In [1]: import numpy as np

In [2]: np.set_printoptions(precision=1, suppress=True, linewidth=200)

In [3]: m1 = np.loadtxt("run15.csv", delimiter=",")

In [4]: m1
Out[4]: 
array([[ 0.4, -6.5, -2.2],
       [ 1.7, -1.4, -0.5],
       [ 0. ,  6.7,  2.2],
       [-0.8,  0.6,  0.2],
       [-0.1, -1.1, -0.4],
       [-0.6,  5. ,  1.6],
       [-1.1,  1.3,  0.4],
       [-0.7, -1.3, -0.4],
       [ 1.4,  4.7,  1.6],
       [ 0. , -0.7, -0.2],
       [-0.3, -2.4, -0.8],
       [ 0.4,  2. ,  0.7],
       [-0.9, -4.6, -1.5],
       [-1.2, -7.4, -2.4],
       [ 1. , -5.8, -1.9],
       [ 0. ,  2.5,  0.8],
       [-0.2,  1.7,  0.6],
       [ 2.1, -3.6, -1.2],
       [ 1.2,  0.4,  0.1],
       [-0.9,  4.4,  1.4],
       [-0.9,  1.9,  0.6],
       [-2.2, -1.3, -0.4],
       [-0.1,  0.8,  0.3],
       [ 0.1, -2.7, -0.9],
       [ 0.2,  5.7,  1.9],
       [ 0.3, -3.5, -1.2],
       [-0.3,  0.7,  0.2],
       [ 1.6, -0.2,  0. ],
       [ 0.5, -0.9, -0.3]])

In [5]: G = np.cov(m1, rowvar=False)

In [6]: np.round(np.corrcoef(m1[:, 2], m1[:, 0])[0, 1], 1)
Out[6]: np.float64(-0.0)

In [7]: m1.std(axis=0)
Out[7]: array([1. , 3.5, 1.2])

In [8]: np.round(np.linalg.eigvalsh(G)[::-1], 1) + 0
Out[8]: array([14.3,  0.9,  0. ])

In [9]: np.argsort(-m1.std(axis=0).round(6), kind="stable")
Out[9]: array([1, 2, 0])

In [10]: Uu, sv, Vh = np.linalg.svd(m1, full_matrices=False)

In [11]: np.abs(Uu[:, 0]).round(6).argmax()
Out[11]: np.int64(13)

In [12]: Uu.shape, sv.shape, Vh.shape
Out[12]: ((29, 3), (3,), (3, 3))

In [13]: (sv > 1e-8).sum()
Out[13]: np.int64(3)

In [14]: sv
Out[14]: array([20. ,  5.2,  0.2])

In [15]: np.round(np.sqrt((sv ** 2).sum()), 1), round(np.linalg.norm(m1), 1)
Out[15]: (np.float64(20.7), np.float64(20.7))

In [16]: np.round(np.abs(Vh[0]), 1) + 0
Out[16]: array([0. , 0.9, 0.3])

In [17]: out = np.c_[m1[:, :2] @ np.array([[6, -1], [2, 5]]), np.array([0, -3, 2, -2, 1, 0, -1, -1, -1, 3, -1, -2, 3, -1, 1, 3, -2, 0, 1, -3, 2, -2, -3, 3, 0, -1, -1, -3, -1])]

In [18]: out
Out[18]: 
array([[-10.6, -32.9,   0. ],
       [  7.4,  -8.7,  -3. ],
       [ 13.4,  33.5,   2. ],
       [ -3.6,   3.8,  -2. ],
       [ -2.8,  -5.4,   1. ],
       [  6.4,  25.6,   0. ],
       [ -4. ,   7.6,  -1. ],
       [ -6.8,  -5.8,  -1. ],
       [ 17.8,  22.1,  -1. ],
       [ -1.4,  -3.5,   3. ],
       [ -6.6, -11.7,  -1. ],
       [  6.4,   9.6,  -2. ],
       [-14.6, -22.1,   3. ],
       [-22. , -35.8,  -1. ],
       [ -5.6, -30. ,   1. ],
       [  5. ,  12.5,   3. ],
       [  2.2,   8.7,  -2. ],
       [  5.4, -20.1,   0. ],
       [  8. ,   0.8,   1. ],
       [  3.4,  22.9,  -3. ],
       [ -1.6,  10.4,   2. ],
       [-15.8,  -4.3,  -2. ],
       [  1. ,   4.1,  -3. ],
       [ -4.8, -13.6,   3. ],
       [ 12.6,  28.3,   0. ],
       [ -5.2, -17.8,  -1. ],
       [ -0.4,   3.8,  -1. ],
       [  9.2,  -2.6,  -3. ],
       [  1.2,  -5. ,  -1. ]])

In [19]: np.round(np.linalg.norm(np.linalg.qr(m1)[0].T @ out, axis=0) ** 2 / ((out ** 2).sum(axis=0) + 1e-12), 1) + 0
Out[19]: array([1., 1., 0.])
